>>> import numpy as np
>>> np.set_printoptions(precision=2, suppress=True, linewidth=100, floatmode="fixed")
>>> rnd = lambda a: np.round(a, 2) + 0
>>> arr = np.loadtxt("test17.csv", delimiter=",")
>>> rnd(arr)
array([[ 1.30,  0.47, -2.14, -0.17,  0.01, -0.13, -0.93,  0.17,  1.16, -0.44,  0.02],
       [ 0.15,  0.21,  1.18,  0.41,  0.30,  0.90, -0.66,  1.55,  1.63,  0.85,  0.51],
       [ 1.46,  1.58,  0.53,  0.57,  0.19, -0.50, -0.62,  0.38, -1.60,  0.61,  0.13],
       [ 1.07, -1.40, -0.09,  1.52,  1.31,  0.90,  0.26, -0.58, -0.34, -0.34,  0.63],
       [ 0.54,  0.10,  1.01, -0.22,  1.20, -0.57, -0.12, -0.01,  0.58, -1.22, -2.01],
       [ 0.08,  0.46,  0.64, -0.19, -0.59,  1.30, -1.40, -2.04,  0.28,  0.16, -0.26],
       [ 0.77, -0.43, -0.09,  1.17, -1.36, -0.33,  0.90, -0.28,  0.58,  1.32, -1.39],
       [ 0.46,  0.24,  0.44,  0.53, -1.70,  0.82,  0.38,  0.70, -0.20, -2.00,  0.18],
       [ 1.00, -1.36,  0.96, -0.69, -0.73, -1.59, -0.75, -0.29,  0.30, -0.13,  0.98],
       [ 1.38,  0.03,  0.19, -1.90,  0.15,  1.06,  1.44, -0.04, -0.03,  0.44,  0.10],
       [ 0.00, -1.40, -0.40, -0.59, -0.32,  0.81, -1.29,  1.13, -1.20,  0.37, -1.13]])
>>> rnd(np.linalg.pinv(arr))
array([[ 0.14,  0.02,  0.16,  0.12,  0.06,  0.01,  0.09,  0.05,  0.11,  0.15,  0.00],
       [ 0.05,  0.02,  0.18, -0.16,  0.01,  0.05, -0.05,  0.03, -0.15,  0.00, -0.16],
       [-0.24,  0.13,  0.06, -0.01,  0.11,  0.07, -0.01,  0.05,  0.11,  0.02, -0.04],
       [-0.02,  0.05,  0.06,  0.17, -0.02, -0.02,  0.13,  0.06, -0.08, -0.21, -0.07],
       [ 0.00,  0.03,  0.02,  0.15,  0.13, -0.07, -0.15, -0.19, -0.08,  0.02, -0.04],
       [-0.01,  0.10, -0.06,  0.10, -0.06,  0.14, -0.04,  0.09, -0.18,  0.12,  0.09],
       [-0.10, -0.07, -0.07,  0.03, -0.01, -0.16,  0.10,  0.04, -0.08,  0.16, -0.14],
       [ 0.02,  0.17,  0.04, -0.06,  0.00, -0.23, -0.03,  0.08, -0.03,  0.00,  0.13],
       [ 0.13,  0.18, -0.18, -0.04,  0.06,  0.03,  0.06, -0.02,  0.03,  0.00, -0.13],
       [-0.05,  0.09,  0.07, -0.04, -0.14,  0.02,  0.15, -0.22, -0.01,  0.05,  0.04],
       [ 0.00,  0.06,  0.01,  0.07, -0.22, -0.03, -0.15,  0.02,  0.11,  0.01, -0.13]])
>>> rnd(np.linalg.norm(arr, axis=0))
array([3.00, 3.00, 3.00, 3.00, 3.00, 3.00, 3.00, 3.00, 3.00, 3.00, 3.00])
>>> A2 = np.array([[1, -1],
...     [0, -2],
...     [1, 3],
...     [1, 0],
...     [0, 0],
...     [1, -3],
...     [-1, 1],
...     [-2, 3],
...     [-3, 0],
...     [3, 1],
...     [-3, -3]])
>>> rnd(np.einsum("ij->j", arr))
array([ 8.21, -1.50,  2.22,  0.44, -1.53,  2.67, -2.79,  0.70,  1.15, -0.39, -2.24])
>>> np.vstack([arr, A2.T]).shape
(13, 11)
>>> rnd(np.einsum("ij,ij->i", arr, arr))
array([9.00, 9.00, 9.00, 9.00, 9.00, 9.00, 9.00, 9.00, 9.00, 9.00, 9.00])
>>> np.linalg.matrix_rank(arr @ A2)
np.int64(2)
>>> A2 = np.linalg.inv(arr)
>>> rnd(A2)
array([[ 0.14,  0.02,  0.16,  0.12,  0.06,  0.01,  0.09,  0.05,  0.11,  0.15,  0.00],
       [ 0.05,  0.02,  0.18, -0.16,  0.01,  0.05, -0.05,  0.03, -0.15,  0.00, -0.16],
       [-0.24,  0.13,  0.06, -0.01,  0.11,  0.07, -0.01,  0.05,  0.11,  0.02, -0.04],
       [-0.02,  0.05,  0.06,  0.17, -0.02, -0.02,  0.13,  0.06, -0.08, -0.21, -0.07],
       [ 0.00,  0.03,  0.02,  0.15,  0.13, -0.07, -0.15, -0.19, -0.08,  0.02, -0.04],
       [-0.01,  0.10, -0.06,  0.10, -0.06,  0.14, -0.04,  0.09, -0.18,  0.12,  0.09],
       [-0.10, -0.07, -0.07,  0.03, -0.01, -0.16,  0.10,  0.04, -0.08,  0.16, -0.14],
       [ 0.02,  0.17,  0.04, -0.06,  0.00, -0.23, -0.03,  0.08, -0.03,  0.00,  0.13],
       [ 0.13,  0.18, -0.18, -0.04,  0.06,  0.03,  0.06, -0.02,  0.03,  0.00, -0.13],
       [-0.05,  0.09,  0.07, -0.04, -0.14,  0.02,  0.15, -0.22, -0.01,  0.05,  0.04],
       [ 0.00,  0.06,  0.01,  0.07, -0.22, -0.03, -0.15,  0.02,  0.11,  0.01, -0.13]])
>>> rng = np.random.default_rng(350133)
>>> lab = rng.permutation(11)
>>> A2 = arr[:, lab] * rng.choice([-1, 1], 11)
>>> rnd(A2)
array([[-2.14, -0.13, -0.17, -0.44,  0.01,  0.02, -1.16,  1.30, -0.17, -0.93,  0.47],
       [ 1.18,  0.90, -1.55,  0.85,  0.30,  0.51, -1.63,  0.15,  0.41, -0.66,  0.21],
       [ 0.53, -0.50, -0.38,  0.61,  0.19,  0.13,  1.60,  1.46,  0.57, -0.62,  1.58],
       [-0.09,  0.90,  0.58, -0.34,  1.31,  0.63,  0.34,  1.07,  1.52,  0.26, -1.40],
       [ 1.01, -0.57,  0.01, -1.22,  1.20, -2.01, -0.58,  0.54, -0.22, -0.12,  0.10],
       [ 0.64,  1.30,  2.04,  0.16, -0.59, -0.26, -0.28,  0.08, -0.19, -1.40,  0.46],
       [-0.09, -0.33,  0.28,  1.32, -1.36, -1.39, -0.58,  0.77,  1.17,  0.90, -0.43],
       [ 0.44,  0.82, -0.70, -2.00, -1.70,  0.18,  0.20,  0.46,  0.53,  0.38,  0.24],
       [ 0.96, -1.59,  0.29, -0.13, -0.73,  0.98, -0.30,  1.00, -0.69, -0.75, -1.36],
       [ 0.19,  1.06,  0.04,  0.44,  0.15,  0.10,  0.03,  1.38, -1.90,  1.44,  0.03],
       [-0.40,  0.81, -1.13,  0.37, -0.32, -1.13,  1.20,  0.00, -0.59, -1.29, -1.40]])
>>> Uu, _, Vt = np.linalg.svd(arr.T @ A2)
>>> lab
array([ 2,  5,  7,  9,  4, 10,  8,  0,  3,  6,  1])
>>> rnd(Uu @ Vt)
array([[ 0.00,  0.00,  0.00,  0.00,  0.00,  0.00,  0.00,  1.00,  0.00,  0.00,  0.00],
       [ 0.00,  0.00,  0.00,  0.00,  0.00,  0.00,  0.00,  0.00,  0.00,  0.00,  1.00],
       [ 1.00,  0.00,  0.00,  0.00,  0.00,  0.00,  0.00,  0.00,  0.00,  0.00,  0.00],
       [ 0.00,  0.00,  0.00,  0.00,  0.00,  0.00,  0.00,  0.00,  1.00,  0.00,  0.00],
       [ 0.00,  0.00,  0.00,  0.00,  1.00,  0.00,  0.00,  0.00,  0.00,  0.00,  0.00],
       [ 0.00,  1.00,  0.00,  0.00,  0.00,  0.00,  0.00,  0.00,  0.00,  0.00,  0.00],
       [ 0.00,  0.00,  0.00,  0.00,  0.00,  0.00,  0.00,  0.00,  0.00,  1.00,  0.00],
       [ 0.00,  0.00, -1.00,  0.00,  0.00,  0.00,  0.00,  0.00,  0.00,  0.00,  0.00],
       [ 0.00,  0.00,  0.00,  0.00,  0.00,  0.00, -1.00,  0.00,  0.00,  0.00,  0.00],
       [ 0.00,  0.00,  0.00,  1.00,  0.00,  0.00,  0.00,  0.00,  0.00,  0.00,  0.00],
       [ 0.00,  0.00,  0.00,  0.00,  0.00,  1.00,  0.00,  0.00,  0.00,  0.00,  0.00]])
>>> cent = np.array([[3, 1, 1, 2, 1, 1, 2, 3]])
>>> K = rng.normal(size=(28, 1)) @ cent + np.array([0, 7, 5, 8, 5, 2, 5, 4])
>>> rnd(K)
array([[ 1.26,  7.42,  5.42,  8.84,  5.42,  2.42,  5.84,  5.26],
       [-0.44,  6.85,  4.85,  7.71,  4.85,  1.85,  4.71,  3.56],
       [ 1.26,  7.42,  5.42,  8.84,  5.42,  2.42,  5.84,  5.26],
       [ 3.45,  8.15,  6.15, 10.30,  6.15,  3.15,  7.30,  7.45],
       [ 0.96,  7.32,  5.32,  8.64,  5.32,  2.32,  5.64,  4.96],
       [-6.21,  4.93,  2.93,  3.86,  2.93, -0.07,  0.86, -2.21],
       [ 0.54,  7.18,  5.18,  8.36,  5.18,  2.18,  5.36,  4.54],
       [-0.60,  6.80,  4.80,  7.60,  4.80,  1.80,  4.60,  3.40],
       [ 0.22,  7.07,  5.07,  8.15,  5.07,  2.07,  5.15,  4.22],
       [ 0.53,  7.18,  5.18,  8.35,  5.18,  2.18,  5.35,  4.53],
       [ 2.92,  7.97,  5.97,  9.94,  5.97,  2.97,  6.94,  6.92],
       [-0.01,  7.00,  5.00,  7.99,  5.00,  2.00,  4.99,  3.99],
       [ 1.12,  7.37,  5.37,  8.74,  5.37,  2.37,  5.74,  5.12],
       [ 1.87,  7.62,  5.62,  9.25,  5.62,  2.62,  6.25,  5.87],
       [-5.92,  5.03,  3.03,  4.05,  3.03,  0.03,  1.05, -1.92],
       [ 4.60,  8.53,  6.53, 11.06,  6.53,  3.53,  8.06,  8.60],
       [ 1.42,  7.47,  5.47,  8.95,  5.47,  2.47,  5.95,  5.42],
       [ 3.53,  8.18,  6.18, 10.35,  6.18,  3.18,  7.35,  7.53],
       [ 1.27,  7.42,  5.42,  8.85,  5.42,  2.42,  5.85,  5.27],
       [ 3.95,  8.32,  6.32, 10.63,  6.32,  3.32,  7.63,  7.95],
       [ 0.60,  7.20,  5.20,  8.40,  5.20,  2.20,  5.40,  4.60],
       [ 0.61,  7.20,  5.20,  8.41,  5.20,  2.20,  5.41,  4.61],
       [ 0.70,  7.23,  5.23,  8.46,  5.23,  2.23,  5.46,  4.70],
       [ 2.40,  7.80,  5.80,  9.60,  5.80,  2.80,  6.60,  6.40],
       [-2.67,  6.11,  4.11,  6.22,  4.11,  1.11,  3.22,  1.33],
       [ 5.95,  8.98,  6.98, 11.97,  6.98,  3.98,  8.97,  9.95],
       [ 0.60,  7.20,  5.20,  8.40,  5.20,  2.20,  5.40,  4.60],
       [-4.46,  5.51,  3.51,  5.02,  3.51,  0.51,  2.02, -0.46]])
>>> def softmax(z):
...     e = np.exp(z - z.max(axis=-1, keepdims=True))
...     return e / e.sum(axis=-1, keepdims=True)
... 
>>> rnd(softmax(10 * arr[3]))
array([0.01, 0.00, 0.00, 0.88, 0.10, 0.00, 0.00, 0.00, 0.00, 0.00, 0.00])
>>> rnd(softmax(arr).sum(axis=1))
array([1.00, 1.00, 1.00, 1.00, 1.00, 1.00, 1.00, 1.00, 1.00, 1.00, 1.00])
>>> rnd(softmax(arr[3]))
array([0.15, 0.01, 0.05, 0.23, 0.19, 0.12, 0.06, 0.03, 0.04, 0.04, 0.09])
>>> S = arr @ arr.T / np.sqrt(11)
>>> rnd(softmax(S)[3] @ arr)
array([ 0.93, -0.85,  0.04,  0.87,  0.67,  0.61,  0.03, -0.30, -0.14, -0.21,  0.27])
>>> M = np.loadtxt("x.csv", delimiter=",")
>>> M
array([[ 8.00,  3.00,  9.00, -9.00, -9.00,  6.00,  0.00,  3.00, -3.00, -6.00,  9.00, -6.00,  0.00],
       [ 3.00,  0.00,  3.00, -3.00, -3.00,  2.00,  0.00,  1.00, -1.00, -2.00,  3.00, -2.00,  0.00],
       [ 9.00,  3.00,  8.00, -9.00, -9.00,  6.00,  0.00,  3.00, -3.00, -6.00,  9.00, -6.00,  0.00],
       [-9.00, -3.00, -9.00,  8.00,  9.00, -6.00,  0.00, -3.00,  3.00,  6.00, -9.00,  6.00,  0.00],
       [-9.00, -3.00, -9.00,  9.00,  8.00, -6.00,  0.00, -3.00,  3.00,  6.00, -9.00,  6.00,  0.00],
       [ 6.00,  2.00,  6.00, -6.00, -6.00,  3.00,  0.00,  2.00, -2.00, -4.00,  6.00, -4.00,  0.00],
       [ 0.00,  0.00,  0.00,  0.00,  0.00,  0.00, -1.00,  0.00,  0.00,  0.00,  0.00,  0.00,  0.00],
       [ 3.00,  1.00,  3.00, -3.00, -3.00,  2.00,  0.00,  0.00, -1.00, -2.00,  3.00, -2.00,  0.00],
       [-3.00, -1.00, -3.00,  3.00,  3.00, -2.00,  0.00, -1.00,  0.00,  2.00, -3.00,  2.00,  0.00],
       [-6.00, -2.00, -6.00,  6.00,  6.00, -4.00,  0.00, -2.00,  2.00,  3.00, -6.00,  4.00,  0.00],
       [ 9.00,  3.00,  9.00, -9.00, -9.00,  6.00,  0.00,  3.00, -3.00, -6.00,  8.00, -6.00,  0.00],
       [-6.00, -2.00, -6.00,  6.00,  6.00, -4.00,  0.00, -2.00,  2.00,  4.00, -6.00,  3.00,  0.00],
       [ 0.00,  0.00,  0.00,  0.00,  0.00,  0.00,  0.00,  0.00,  0.00,  0.00,  0.00,  0.00, -1.00]])
>>> # symmetric, so the eigenvalues are real
>>> np.all(np.linalg.eigvalsh(M) > 0)
np.False_
>>> [round(float(np.linalg.det(M[:i, :i])), 2) + 0 for i in range(1, 14)]
[8.0, -9.0, 18.0, -27.0, 36.0, -40.0, 40.0, -41.0, 42.0, -46.0, 55.0, -59.0, 59.0]
>>> ev, vecs = np.linalg.eigh(M)
>>> x = np.array([-2, -1, 0, -3, -2, -3, 0, -2, -1, 0, -1, 2, 2])
>>> rnd(np.linalg.eigvalsh(M[1:, 1:]))
array([-1.00, -1.00, -1.00, -1.00, -1.00, -1.00, -1.00, -1.00, -1.00, -1.00, -1.00, 50.00])
>>> rnd(np.sort(np.linalg.eigvals(M).real))
array([-1.00, -1.00, -1.00, -1.00, -1.00, -1.00, -1.00, -1.00, -1.00, -1.00, -1.00, -1.00, 59.00])
>>> rnd(np.linalg.det(M))
np.float64(59.0)
>>> x = np.array([4, 1, 0, 5, 4, 3, 1, 0, 5, 5, 4, 3, 4])
>>> y = M @ x
>>> beta, lr = np.zeros(13), 1 / np.linalg.norm(M, 2) ** 2
>>> for i in range(15):
...     beta -= lr * M.T @ (M @ beta - y)
...     if i % 5 == 0: print(i, round(np.linalg.norm(M @ beta - y), 2))
... 
0 12.41
5 12.4
10 12.38
>>> rnd(np.linalg.cond(M))
np.float64(59.0)
>>> rnd(beta)
array([-0.83, -0.28, -0.85,  0.87,  0.86, -0.55,  0.00, -0.28,  0.30,  0.59, -0.83,  0.58,  0.02])
>>> Q, r_ = np.linalg.qr(M)
>>> rnd(np.abs(np.diag(r_)))
array([22.87,  1.05,  1.38,  1.21,  1.15,  1.05,  1.00,  1.01,  1.01,  1.05,  1.09,  1.04,  1.00])
>>> rnd(abs(r_[0, 0])), rnd(np.linalg.norm(M[:, 0]))
(np.float64(22.87), np.float64(22.87))
